% ipython --no-banner

In [1]: import numpy as np

In [2]: np.set_printoptions(precision=1, suppress=True, linewidth=100)

In [3]: m1 = np.array([[1.0, 0.0, 0.0, 0.0],
   ...:     [1.0, -1.0, 1.0, 0.0],
   ...:     [1.0, -2.0, 2.0, 0.0],
   ...:     [0.0, 0.0, 0.0, 1.0]])

In [4]: m1
Out[4]: 
array([[ 1.,  0.,  0.,  0.],
       [ 1., -1.,  1.,  0.],
       [ 1., -2.,  2.,  0.],
       [ 0.,  0.,  0.,  1.]])

In [5]: # 2 blocks once reordered

In [6]: def softmax(z):
   ...:     e = np.exp(z - z.max(axis=-1, keepdims=True))
   ...:     return e / e.sum(axis=-1, keepdims=True)
   ...: 

In [7]: np.round(softmax(10 * m1[2]), 1) + 0
Out[7]: array([0., 0., 1., 0.])

In [8]: np.round(softmax(m1[2]), 1) + 0
Out[8]: array([0.2, 0. , 0.7, 0.1])

In [9]: scores = m1 @ m1.T / np.sqrt(4)

In [10]: np.round(softmax(scores + np.triu(np.full(scores.shape, -np.inf), 1)), 1) + 0
Out[10]: 
array([[1. , 0. , 0. , 0. ],
       [0.3, 0.7, 0. , 0. ],
       [0. , 0.1, 0.9, 0. ],
       [0.2, 0.2, 0.2, 0.4]])

In [11]: np.round(softmax(scores)[2] @ m1, 1) + 0
Out[11]: array([ 1. , -1.8,  1.8,  0. ])

In [12]: softmax(scores).round(6).argmax(axis=1)
Out[12]: array([0, 2, 2, 3])

In [13]: np.round(softmax(scores), 1) + 0
Out[13]: 
array([[0.3, 0.3, 0.3, 0.2],
       [0.1, 0.2, 0.6, 0.1],
       [0. , 0.1, 0.9, 0. ],
       [0.2, 0.2, 0.2, 0.4]])

In [14]: X = np.loadtxt("block8.csv", delimiter=",")

In [15]: X.round(1) + 0
Out[15]: 
array([[ 0.1, -0.2, -0.1,  0. , -0.1, -0.1, -0.1, -0.1,  0.1,  0. ,  0.1],
       [-0.2,  0.3,  0.2,  0. ,  0.2,  0.1,  0.2,  0.1, -0.1,  0. , -0.2],
       [-0.1,  0.2,  0.1,  0. ,  0.1,  0.1,  0.1,  0.1, -0.1,  0. , -0.1],
       [ 0. ,  0. ,  0. ,  0. ,  0. ,  0. ,  0. ,  0. ,  0. ,  0. ,  0. ],
       [-0.1,  0.2,  0.1,  0. ,  0.1,  0.1,  0.1,  0.1, -0.1,  0. , -0.1],
       [-0.1,  0.1,  0.1,  0. ,  0.1,  0.1,  0.1,  0. ,  0. ,  0. , -0.1],
       [-0.1,  0.2,  0.1,  0. ,  0.1,  0.1,  0.1,  0. , -0.1,  0. , -0.1],
       [-0.1,  0.1,  0.1,  0. ,  0.1,  0. ,  0. ,  0. ,  0. ,  0. ,  0. ],
       [ 0.1, -0.1, -0.1,  0. , -0.1,  0. , -0.1,  0. ,  0. ,  0. ,  0.1],
       [ 0. ,  0. ,  0. ,  0. ,  0. ,  0. ,  0. ,  0. ,  0. ,  0. ,  0. ],
       [ 0.1, -0.2, -0.1,  0. , -0.1, -0.1, -0.1,  0. ,  0.1,  0. ,  0.1]])

In [16]: # rows and columns are dependent

In [17]: np.round(X @ X, 1) + 0
Out[17]: 
array([[ 0.1, -0.2, -0.1,  0. , -0.1, -0.1, -0.1, -0.1,  0.1,  0. ,  0.1],
       [-0.2,  0.3,  0.2,  0. ,  0.2,  0.1,  0.2,  0.1, -0.1,  0. , -0.2],
       [-0.1,  0.2,  0.1,  0. ,  0.1,  0.1,  0.1,  0.1, -0.1,  0. , -0.1],
       [ 0. ,  0. ,  0. ,  0. ,  0. ,  0. ,  0. ,  0. ,  0. ,  0. ,  0. ],
       [-0.1,  0.2,  0.1,  0. ,  0.1,  0.1,  0.1,  0.1, -0.1,  0. , -0.1],
       [-0.1,  0.1,  0.1,  0. ,  0.1,  0.1,  0.1,  0. ,  0. ,  0. , -0.1],
       [-0.1,  0.2,  0.1,  0. ,  0.1,  0.1,  0.1,  0. , -0.1,  0. , -0.1],
       [-0.1,  0.1,  0.1,  0. ,  0.1,  0. ,  0. ,  0. ,  0. ,  0. ,  0. ],
       [ 0.1, -0.1, -0.1,  0. , -0.1,  0. , -0.1,  0. ,  0. ,  0. ,  0.1],
       [ 0. ,  0. ,  0. ,  0. ,  0. ,  0. ,  0. ,  0. ,  0. ,  0. ,  0. ],
       [ 0.1, -0.2, -0.1,  0. , -0.1, -0.1, -0.1,  0. ,  0.1,  0. ,  0.1]])

In [18]: np.round(np.trace(X), 1)
Out[18]: np.float64(1.0)

In [19]: np.round(np.linalg.matrix_power(X, 3), 1) + 0
Out[19]: 
array([[ 0.1, -0.2, -0.1,  0. , -0.1, -0.1, -0.1, -0.1,  0.1,  0. ,  0.1],
       [-0.2,  0.3,  0.2,  0. ,  0.2,  0.1,  0.2,  0.1, -0.1,  0. , -0.2],
       [-0.1,  0.2,  0.1,  0. ,  0.1,  0.1,  0.1,  0.1, -0.1,  0. , -0.1],
       [ 0. ,  0. ,  0. ,  0. ,  0. ,  0. ,  0. ,  0. ,  0. ,  0. ,  0. ],
       [-0.1,  0.2,  0.1,  0. ,  0.1,  0.1,  0.1,  0.1, -0.1,  0. , -0.1],
       [-0.1,  0.1,  0.1,  0. ,  0.1,  0.1,  0.1,  0. ,  0. ,  0. , -0.1],
       [-0.1,  0.2,  0.1,  0. ,  0.1,  0.1,  0.1,  0. , -0.1,  0. , -0.1],
       [-0.1,  0.1,  0.1,  0. ,  0.1,  0. ,  0. ,  0. ,  0. ,  0. ,  0. ],
       [ 0.1, -0.1, -0.1,  0. , -0.1,  0. , -0.1,  0. ,  0. ,  0. ,  0.1],
       [ 0. ,  0. ,  0. ,  0. ,  0. ,  0. ,  0. ,  0. ,  0. ,  0. ,  0. ],
       [ 0.1, -0.2, -0.1,  0. , -0.1, -0.1, -0.1,  0. ,  0.1,  0. ,  0.1]])
